$ python3 -q
>>> import numpy as np
>>> from numpy import linalg as LA
>>> np.set_printoptions(precision=3, suppress=True, linewidth=140)
>>> data = np.load("sample13.npy")
>>> print(data)
[[ 1  0 -1 -1 -2  1]
 [ 1  1  0 -1 -1 -2]
 [-2  1  1  0 -1 -1]
 [-1 -2  1  1  0 -1]
 [-1 -1 -2  1  1  0]
 [ 0 -1 -1 -2  1  1]]
>>> rng = np.random.default_rng(63961)
>>> idx = rng.permutation(6)
>>> print(idx)
[4 0 2 1 3 5]
>>> other = data[idx][:, idx]
>>> np.trace(other)
np.int64(6)
>>> data.reshape(6, 7)
Traceback (most recent call last):
  File "<python-input-10>", line 1, in <module>
    data.reshape(6, 7)
    ~~~~~~~~~~~~^^^^^^
ValueError: cannot reshape array of size 36 into shape (6,7)
>>> data.reshape(2, -1)
array([[ 1,  0, -1, -1, -2,  1,  1,  1,  0, -1, -1, -2, -2,  1,  1,  0, -1, -1],
       [-1, -2,  1,  1,  0, -1, -1, -1, -2,  1,  1,  0,  0, -1, -1, -2,  1,  1]])
>>> data.reshape(-1, 2)
array([[ 1,  0],
       [-1, -1],
       [-2,  1],
       [ 1,  1],
       [ 0, -1],
       [-1, -2],
       [-2,  1],
       [ 1,  0],
       [-1, -1],
       [-1, -2],
       [ 1,  1],
       [ 0, -1],
       [-1, -1],
       [-2,  1],
       [ 1,  0],
       [ 0, -1],
       [-1, -2],
       [ 1,  1]])
>>> t3 = data.reshape(6, 2, -1)
>>> print(np.einsum("ihd,ihd->ih", t3, t3))
[[2 6]
 [2 6]
 [6 2]
 [6 2]
 [6 2]
 [2 6]]
>>> t3.sum(axis=1)
array([[ 0, -2,  0],
       [ 0,  0, -2],
       [-2,  0,  0],
       [ 0, -2,  0],
       [ 0,  0, -2],
       [-2,  0,  0]])
>>> Uu, sv, VT = LA.svd(data, full_matrices=False)
>>> np.cumsum(sv ** 2) / np.sum(sv ** 2)
array([0.333, 0.667, 0.75 , 0.833, 0.917, 1.   ])
>>> np.round(Uu.T @ Uu, 3) + 0
array([[1., 0., 0., 0., 0., 0.],
       [0., 1., 0., 0., 0., 0.],
       [0., 0., 1., 0., 0., 0.],
       [0., 0., 0., 1., 0., 0.],
       [0., 0., 0., 0., 1., 0.],
       [0., 0., 0., 0., 0., 1.]])
>>> x = np.array([2, 0, 0, 1, 0, 0])
>>> target = data @ x
>>> target
array([ 1,  1, -4, -1, -1, -2])
>>> np.round(LA.solve(data, -1 * target), 3) + 0
array([-2.,  0.,  0., -1.,  0.,  0.])
>>> np.round(LA.solve(data, data[:, 4]), 3) + 0
array([0., 0., 0., 0., 1., 0.])
>>> np.round(LA.solve(data.T, data[4]), 3) + 0
array([0., 0., 0., 0., 1., 0.])
>>> X = np.load("out16.npy")
>>> X
array([[  3.625,  -3.053,   1.559,  -6.957,  -2.488,   5.711,  -4.872,  -3.313,   4.597,  15.233],
       [  6.96 ,  -0.77 ,   3.278,   9.744,  -0.301,   9.988,   0.35 ,  -0.846,   7.817,  -9.137],
       [ -8.01 ,   9.004,  -8.881,  -7.432,   1.656,  -0.781,  -6.562,  -7.986,  -2.619,   1.899],
       [ -5.17 ,  11.023,   2.744,   0.651,  -9.201,   7.66 ,   2.046,  -0.568,   6.151,   7.625],
       [ -3.397,   1.657, -16.44 ,   0.215,  -7.814,  -2.314,  -3.64 ,  -3.55 ,   1.439,   4.59 ],
       [ -9.194,  -1.722,  -5.033,   8.392,  -8.036,   8.201,   8.468,  -0.306,  -1.664,   3.217],
       [ -4.502,  -9.461,  14.372,   3.077,  -3.303,   2.063,   5.52 ,  -2.229,   4.813,  -0.664],
       [ -2.893,  -2.531,  -9.593,   8.107,  -4.055,   4.045,  -0.878,   9.904,  -4.882,  -8.484],
       [ -3.451,   0.85 ,  -5.06 ,  -9.439,  12.059,   3.75 ,  -2.713,  -7.81 ,   6.376,  -2.04 ],
       [ -8.224,  -0.019,   2.   ,   3.74 ,  -7.104,  10.551,  -6.393,   2.02 ,  10.029,   2.659],
       [ -2.019,   5.112, -10.03 ,  10.122,   0.596,   4.589,  -1.981,   0.165,  -0.145, -11.889],
       [  1.778,   1.394,   9.583,   4.111,   6.768,  -7.617,   2.202,   0.815, -11.767,  -6.193],
       [  3.79 ,  -5.857,   4.806,   9.078,  -8.039,   0.481,   9.647,  -7.214,  -5.859,  -1.242],
       [ -2.748,   2.911,  10.467,   1.558,  12.712,   1.679,   5.882,  -6.516,  -4.29 ,   3.484],
       [ -2.334,   1.83 ,  -6.363,   0.767,   6.14 , -16.505,   0.37 ,  -5.007,   3.734,   0.924],
       [ -5.296,   1.137,  -3.55 ,   8.788,   8.599,   7.547,   7.765,  -2.019,  -3.851,  -8.411],
       [  9.205,  -9.161,  -1.494,  -2.312,  -1.626, -10.159,   8.924,  -2.7  ,  -5.555,   0.347],
       [ -0.869,   8.375,  -6.434,   6.69 ,  11.643,   2.64 ,   7.493,  -4.674,   3.343,  -3.353],
       [  1.14 ,   8.022,  -4.153, -10.813,   6.848,  11.218,   4.393,  -0.741,  -2.195,  -1.673],
       [ -3.343,  -7.304,   1.815,   0.279,  -9.568,  -8.958,  -8.036,  -6.319,   0.415,   7.458],
       [  2.345,   1.672,   4.905, -12.102,   9.563,   7.275,  -0.403,  -6.197,   4.156,  -4.579],
       [  7.671,  -6.354,  -8.54 ,   1.905,   6.83 ,  -6.59 ,  -5.822,   6.552,  -7.571,  -0.016],
       [ -9.043,  -2.315,  -3.35 ,  -1.994,  -4.216,   6.398,  -7.421, -12.407,  -2.863,  -4.664],
       [  4.221,   4.023,   1.97 ,  -3.549,   2.951,  12.4  ,   7.84 ,   7.865,   7.261,   3.316]])
>>> x = np.array([0, 0, 0, 2, 1, 2, 1, 1, 3, 3])
>>> target = X @ x
>>> np.round(LA.pinv(X) @ X, 3) + 0
array([[1., 0., 0., 0., 0., 0., 0., 0., 0., 0.],
       [0., 1., 0., 0., 0., 0., 0., 0., 0., 0.],
       [0., 0., 1., 0., 0., 0., 0., 0., 0., 0.],
       [0., 0., 0., 1., 0., 0., 0., 0., 0., 0.],
       [0., 0., 0., 0., 1., 0., 0., 0., 0., 0.],
       [0., 0., 0., 0., 0., 1., 0., 0., 0., 0.],
       [0., 0., 0., 0., 0., 0., 1., 0., 0., 0.],
       [0., 0., 0., 0., 0., 0., 0., 1., 0., 0.],
       [0., 0., 0., 0., 0., 0., 0., 0., 1., 0.],
       [0., 0., 0., 0., 0., 0., 0., 0., 0., 1.]])
>>> np.round(LA.lstsq(X, target)[0], 3) + 0
array([0., 0., 0., 2., 1., 2., 1., 1., 3., 3.])
>>> print(np.round(LA.solve(X.T @ X, X.T @ target), 3) + 0)
[0. 0. 0. 2. 1. 2. 1. 1. 3. 3.]
>>> target = target + 0.02 * rng.normal(size=24)
>>> target
array([ 46.322,  34.696, -31.434,  50.244,  -1.071,  37.963,  22.705, -10.849,   3.177,  55.192,  -7.918, -51.072,  -7.799,  16.149,
       -16.002,  10.202, -35.949,  33.093,  -0.313, -17.679,  -7.947, -24.514, -37.846,  68.093])
>>> coef, *_ = LA.lstsq(X, target)
>>> np.round(X.T @ (target - X @ coef), 3) + 0
array([0., 0., 0., 0., 0., 0., 0., 0., 0., 0.])
>>> coef.round(3) + 0
array([0.001, 0.001, 0.   , 2.   , 1.001, 2.   , 0.999, 1.   , 2.999, 3.002])
>>> print([round(float(LA.norm(LA.solve(X.T @ X + lam * np.eye(10), X.T @ target))), 2) for lam in (0, 1, 10, 100)])
[5.39, 5.37, 5.28, 4.54]
